>>> import numpy as np
>>> np.set_printoptions(suppress=True, linewidth=160)
>>> def rnd(a):
...     return np.round(a, 2) + 0
... 
>>> m1 = np.array([[0, 2, 2, 0, -2, -1, 2],
...     [0, 0, 0, -1, 1, -2, 1],
...     [0, 0, 0, 2, -2, 1, -2],
...     [0, 0, 0, 1, -2, -2, 2],
...     [0, 0, 0, 0, 0, 2, -2],
...     [0, 0, 0, 0, 0, 1, -2],
...     [0, 0, 0, 0, 0, 0, 2]])
>>> # triangular, det is the product of the diagonal
>>> (m1 - m1.T) / 2
array([[ 0. ,  1. ,  1. ,  0. , -1. , -0.5,  1. ],
       [-1. ,  0. ,  0. , -0.5,  0.5, -1. ,  0.5],
       [-1. ,  0. ,  0. ,  1. , -1. ,  0.5, -1. ],
       [ 0. ,  0.5, -1. ,  0. , -1. , -1. ,  1. ],
       [ 1. , -0.5,  1. ,  1. ,  0. ,  1. , -1. ],
       [ 0.5,  1. , -0.5,  1. , -1. ,  0. , -1. ],
       [-1. , -0.5,  1. , -1. ,  1. ,  1. ,  0. ]])
>>> m1 @ m1
array([[ 0,  0,  0,  2, -2, -7,  8],
       [ 0,  0,  0, -1,  2,  2,  2],
       [ 0,  0,  0,  2, -4, -7,  2],
       [ 0,  0,  0,  1, -2, -8, 14],
       [ 0,  0,  0,  0,  0,  2, -8],
       [ 0,  0,  0,  0,  0,  1, -6],
       [ 0,  0,  0,  0,  0,  0,  4]])
>>> rnd(np.linalg.det(m1))
np.float64(0.0)
>>> np.allclose(m1 @ m1.T, m1.T @ m1)
False
>>> np.allclose(m1, m1.T)
False
>>> rnd(np.abs(np.linalg.eigvals(m1)).max())
np.float64(2.0)
>>> rank = np.linalg.matrix_rank(m1)
>>> rank
np.int64(5)
>>> N = np.linalg.svd(m1)[2][rank:].T
>>> [int(np.linalg.matrix_rank(np.delete(m1, i, axis=0))) for i in range(7)]
[4, 5, 5, 4, 5, 5, 5]
>>> rnd(N @ N.T)
array([[ 1. ,  0. ,  0. ,  0. ,  0. ,  0. ,  0. ],
       [ 0. ,  0.5, -0.5,  0. ,  0. ,  0. ,  0. ],
       [ 0. , -0.5,  0.5,  0. ,  0. ,  0. ,  0. ],
       [ 0. ,  0. ,  0. ,  0. ,  0. ,  0. ,  0. ],
       [ 0. ,  0. ,  0. ,  0. ,  0. ,  0. ,  0. ],
       [ 0. ,  0. ,  0. ,  0. ,  0. ,  0. ,  0. ],
       [ 0. ,  0. ,  0. ,  0. ,  0. ,  0. ,  0. ]])
>>> [int(np.linalg.matrix_rank(m1[:i])) for i in range(1, len(m1) + 1)]
[1, 2, 3, 4, 5, 5, 5]
